>>> import numpy as np
>>> import numpy.linalg as la
>>> np.set_printoptions(suppress=True, linewidth=120)
>>> M = np.loadtxt("arr.csv", delimiter=",")
>>> M
array([[ 6., 13.,  0.,  9., 13.],
       [ 1.,  3.,  1.,  0.,  3.],
       [ 5., 11.,  0.,  7., 11.],
       [ 0.,  0.,  7.,  0.,  0.],
       [ 5., 11.,  0.,  7., 11.],
       [ 5., 11.,  0.,  7., 11.],
       [ 2.,  5.,  0.,  1.,  5.],
       [ 5., 11.,  0.,  7., 11.],
       [ 0.,  0.,  5.,  0.,  0.],
       [ 5., 11.,  0.,  7., 11.],
       [ 4.,  9.,  0.,  5.,  9.],
       [ 3.,  7.,  0.,  3.,  7.],
       [ 2.,  5.,  0.,  1.,  5.],
       [ 2.,  5.,  0.,  1.,  5.],
       [ 0.,  1.,  3.,  0.,  1.],
       [ 0.,  0.,  7.,  0.,  0.],
       [ 1.,  3.,  1.,  0.,  3.]])
>>> Xs = M - M.mean(axis=0)
>>> V = la.svd(Xs)[2][:4]
>>> B = Xs - Xs @ V.T @ V
>>> print(round(la.norm(B) / la.norm(Xs), 2))
0.0
>>> np.round(np.diag(V.T @ V), 2)
array([1. , 0.5, 1. , 1. , 0.5])
>>> Xs = M - M.mean(axis=0)
>>> left, sv, vt = la.svd(Xs, full_matrices=False)
>>> np.round(Xs.mean(axis=0), 2) + 0
array([0., 0., 0., 0., 0.])
>>> sv.round(2) + 0
array([31.29,  7.37,  1.06,  0.23,  0.  ])
>>> round(float((sv ** 2).sum() ** 2 / (sv ** 4).sum()), 2)
1.11
>>> print((np.sign(left[:, 0]) == np.sign(left[0, 0])).astype(int))
[1 0 1 0 1 1 0 1 0 1 1 1 0 0 0 0 0]
>>> print(np.round(sv ** 2 / (sv ** 2).sum(), 2) + 0)
[0.95 0.05 0.   0.   0.  ]
>>> round(la.norm(M[10], 1), 2), round(la.norm(M[10], np.inf), 2)
(np.float64(27.0), np.float64(9.0))
>>> M[10] @ M[13]
np.float64(103.0)
>>> np.round(la.norm(M, axis=0), 2)
array([14.14, 31.59, 11.58, 19.05, 31.59])
>>> round(la.norm(M[10] - M[13]), 2)
np.float64(7.21)
>>> print(round(la.norm(M) ** 2 / la.norm(M, 2) ** 2, 2))
1.06
>>> def softmax(z):
...     e = np.exp(z - z.max(axis=-1, keepdims=True))
...     return e / e.sum(axis=-1, keepdims=True)
... 
>>> np.round(softmax(10 * M[2]), 2) + 0
array([0. , 0.5, 0. , 0. , 0.5])
>>> np.round(softmax(M).sum(axis=1), 2)
array([1., 1., 1., 1., 1., 1., 1., 1., 1., 1., 1., 1., 1., 1., 1., 1., 1.])
>>> att = M @ M.T / np.sqrt(5)
>>> np.round(softmax(att)[2] @ M, 2) + 0
array([ 6., 13.,  0.,  9., 13.])
>>> softmax(att).round(6).argmax(axis=1)
array([0, 0, 0, 3, 0, 0, 0, 0, 3, 0, 0, 0, 0, 0, 0, 3, 0])
>>> cov = M.T @ M
>>> (M @ M.T).shape
(17, 17)
>>> np.round(la.svd(M, compute_uv=False) ** 2, 2) + 0
array([2539.75,  134.17,   18.96,    0.13,    0.  ])
>>> cov
array([[200., 446.,   2., 264., 446.],
       [446., 998.,   9., 583., 998.],
       [  2.,   9., 134.,   0.,   9.],
       [264., 583.,   0., 363., 583.],
       [446., 998.,   9., 583., 998.]])
>>> print(np.round(la.eigvalsh(cov)[::-1], 2) + 0)
[2539.75  134.17   18.96    0.13    0.  ]
>>> np.diag(cov)
array([200., 998., 134., 363., 998.])
>>> W0 = np.loadtxt("data.csv", delimiter=",")
>>> print(W0)
[[  0.8  -0.7   0.3   2.8   0.7   1. ]
 [  0.3   0.4  -0.5   0.3   1.7   1.1]
 [  1.8   0.5  -1.1   0.9   0.5   1.6]
 [  0.   -0.6   0.4   0.8  -1.2  -1. ]
 [  1.7   0.1  -0.4  -0.1   0.5  -0.4]
 [ -2.  -12.   -4.   -6.   48.  -16. ]
 [  0.4  -1.1   0.9   0.2   0.4  -1.4]
 [ -1.9   0.5  -1.5  -0.8  -1.8   0.4]
 [ -0.2  -0.3   0.5  -1.5   0.5   0. ]
 [ -0.3   0.2  -1.1  -0.5   1.4  -0.9]
 [ -0.6   0.8   2.1   1.7  -0.6  -1.1]
 [  0.7   0.7  -1.6   0.5  -0.8  -1. ]
 [ -0.7   1.8   1.7   2.3   0.9  -1.5]
 [ -0.1  -1.6  -2.1  -0.6   1.   -0.5]
 [ -0.2   0.5   0.1   1.5   0.2  -1.1]
 [ -0.7   1.2   0.    0.   -0.2   1.3]
 [ -0.5   0.3   1.3  -0.1  -0.1  -1.1]
 [ -0.6   0.6  -0.1  -2.1   1.4  -0.2]
 [ -1.    0.7  -1.3  -0.3  -0.4   0. ]
 [  0.8   1.1  -0.9   0.6   0.2  -2. ]
 [  0.    1.1   0.5  -0.1   0.6   1. ]
 [ -1.3   0.3  -0.1  -0.2  -0.1  -0.4]
 [  1.6   1.6  -0.3  -0.5   0.6   0.7]
 [ -0.7   0.6   1.8  -0.6  -1.5   0.5]
 [  0.7   0.4   0.    0.2  -0.1   0.4]
 [  0.2   0.7  -1.1  -0.3  -1.2   0.3]
 [ -1.1   0.    0.    0.4   1.6  -1.7]
 [ -0.8   2.2   1.5   0.3   0.   -0.1]
 [  0.    0.6  -0.5  -0.4   1.5  -0.5]
 [  0.4   2.5  -1.    0.4   1.4  -0.1]
 [ -1.4   0.9  -0.4   1.1   0.8   1.6]
 [  0.8   0.9  -1.2  -1.5  -0.5  -0.1]
 [ -0.3  -0.1  -0.7   1.1   1.2  -0.8]
 [ -0.7   0.8   1.7  -0.2  -0.2   1. ]]
>>> cov = np.cov(W0, rowvar=False)
>>> np.round(W0.std(axis=0), 2)
array([0.92, 2.27, 1.24, 1.44, 8.12, 2.84])
>>> cov.shape
(6, 6)
>>> round(np.corrcoef(W0[:, 4], W0[:, 3])[0, 1], 2)
np.float64(-0.71)
>>> print(np.round(np.median(W0, axis=0), 2))
[-0.2   0.55 -0.2  -0.05  0.45 -0.15]
>>> print(np.argsort(-W0.std(axis=0).round(6), kind="stable"))
[4 5 1 3 2 0]
>>> x = np.array([6, 7, 1, 7, 9, 8])
>>> rhs = W0 @ x
>>> c, lr = np.zeros(6), 1 / la.norm(W0, 2) ** 2
>>> for i in range(200):
...     c -= lr * W0.T @ (W0 @ c - rhs)
...     if i % 50 == 0: print(i, round(la.norm(W0 @ c - rhs), 2))
... 
0 95.39
50 50.97
100 27.65
150 15.22
>>> c.round(2)
array([5.28, 6.61, 0.74, 6.59, 8.44, 6.92])
>>> print(np.round(la.cond(W0), 2))
12.34
>>> data = np.load("run15.npy")
>>> data
array([[ 0,  1,  1,  0],
       [ 0,  0, -1, -2],
       [ 0,  0,  0,  1],
       [ 0,  0,  0,  0]])
>>> print(np.unique(data.round(6), axis=0).shape)
(4, 4)
>>> np.round(data @ la.pinv(data) @ data, 2) + 0
array([[ 0.,  1.,  1.,  0.],
       [ 0.,  0., -1., -2.],
       [ 0.,  0.,  0.,  1.],
       [ 0.,  0.,  0.,  0.]])
>>> la.lstsq(data[:-1].T, data[-1])[2]
np.int32(3)
>>> np.allclose(data[:-1].T @ la.lstsq(data[:-1].T, data[-1])[0], data[-1])
True
>>> rank = la.matrix_rank(data)
>>> print(rank)
3
>>> null = la.svd(data)[2][rank:].T
>>> print([int(la.matrix_rank(np.delete(data, i, axis=0))) for i in range(4)])
[2, 2, 2, 3]
>>> [int(la.matrix_rank(data[:, :j + 1])) for j in range(4)]
[0, 1, 2, 3]
>>> null.shape
(4, 1)
>>> print(null @ null.T)
[[1. 0. 0. 0.]
 [0. 0. 0. 0.]
 [0. 0. 0. 0.]
 [0. 0. 0. 0.]]
>>> print([int(la.matrix_rank(data[:i])) for i in range(1, len(data) + 1)])
[1, 2, 3, 3]
>>> np.allclose(data @ null, 0)
True
>>> left, sv, vt = la.svd(data)
>>> V = vt[:(sv > 1e-8).sum()]
>>> rng = np.random.default_rng(63162)
>>> x = data[0] + 3 * data[3] + rng.integers(2) * np.eye(4)[1]
>>> x
array([0., 1., 1., 0.])
>>> np.allclose(V.T @ V @ x, x)
True
>>> la.matrix_rank(np.vstack([data, x]))
np.int64(3)
>>> feats = np.loadtxt("block10.csv", delimiter=",")
>>> print(feats)
[[ -1.59   6.1    5.56   8.42  -4.62  -1.24  -7.88]
 [ -5.19  -3.98   7.8  -10.64  -1.52  -7.59 -12.93]
 [ -5.48  -5.12   9.44  -9.11  -2.78  -8.72 -14.87]
 [ -5.82  -4.54   9.75  -9.53  -2.41  -9.64 -14.24]
 [  0.31   4.7    6.7    7.48  -4.21  -0.75  -6.11]
 [ -1.56   5.58   7.88   9.72  -5.15  -0.19  -7.19]
 [ -1.67   5.87   7.86   6.46  -5.52  -0.72  -5.57]
 [ -4.64  -5.32   9.   -11.54  -3.43 -10.26 -12.34]
 [ -5.97  -4.01   8.69  -9.25  -2.62 -12.4  -13.39]
 [  0.42   6.5    6.68   8.96  -3.62   2.06  -6.61]
 [ -1.06   6.29   8.21   8.56  -5.42  -0.75  -7.88]
 [ -1.38   4.44   7.39   7.54  -4.33  -0.33  -7.17]
 [ -1.63   5.79   8.03   7.51  -4.55   0.86  -7.6 ]
 [ -1.04   5.4    7.02   8.    -5.27  -0.09  -7.11]]
>>> B = np.c_[feats[:, :5] @ np.array([[5, -5, -5, -4, 5],
...     [5, -1, -2, -1, 3],
...     [3, 3, 0, 3, 1],
...     [1, -5, 1, 3, 2],
...     [-4, -4, 2, -5, -3]]), np.array([0, 3, -3, -4, -1, -2, 5, -3, 0, -2, 1, -1, 3, -5])]
>>> B.round(2)
array([[ 66.13,  -5.09,  -5.07,  65.3 ,  46.61,   0.  ],
       [-27.01, 112.61,  20.23,  23.82, -46.81,   3.  ],
       [-22.67, 117.51,  22.97,  41.93, -43.2 ,  -3.  ],
       [-22.44, 120.18,  23.83,  40.53, -44.8 ,  -4.  ],
       [ 69.47,  -6.71, -11.89,  57.65,  49.94,  -1.  ],
       [ 74.06,  -2.14,  -3.94,  79.21,  51.71,  -2.  ],
       [ 73.12,  15.84,  -7.97,  71.37,  46.6 ,   5.  ],
       [-20.62, 126.94,  15.44,  33.41, -42.95,  -3.  ],
       [-22.6 , 116.66,  23.38,  39.31, -43.83,   0.  ],
       [ 78.08, -18.88, -13.38,  56.84,  57.06,  -2.  ],
       [ 81.02,   2.52,  -9.56,  75.36,  55.16,   1.  ],
       [ 62.33,   4.25,  -3.1 ,  67.52,  41.88,  -1.  ],
       [ 70.6 ,   7.1 ,  -5.02,  70.1 ,  45.92,   3.  ],
       [ 71.94,   1.94,  -8.14,  70.17,  49.83,  -5.  ]])
>>> la.matrix_rank(B)
np.int64(6)
>>> la.matrix_rank(np.c_[feats, B])
np.int64(8)
>>> print(np.round(la.norm(la.qr(feats)[0].T @ B, axis=0) ** 2 / ((B ** 2).sum(axis=0) + 1e-12), 2))
[1.   1.   1.   1.   1.   0.67]
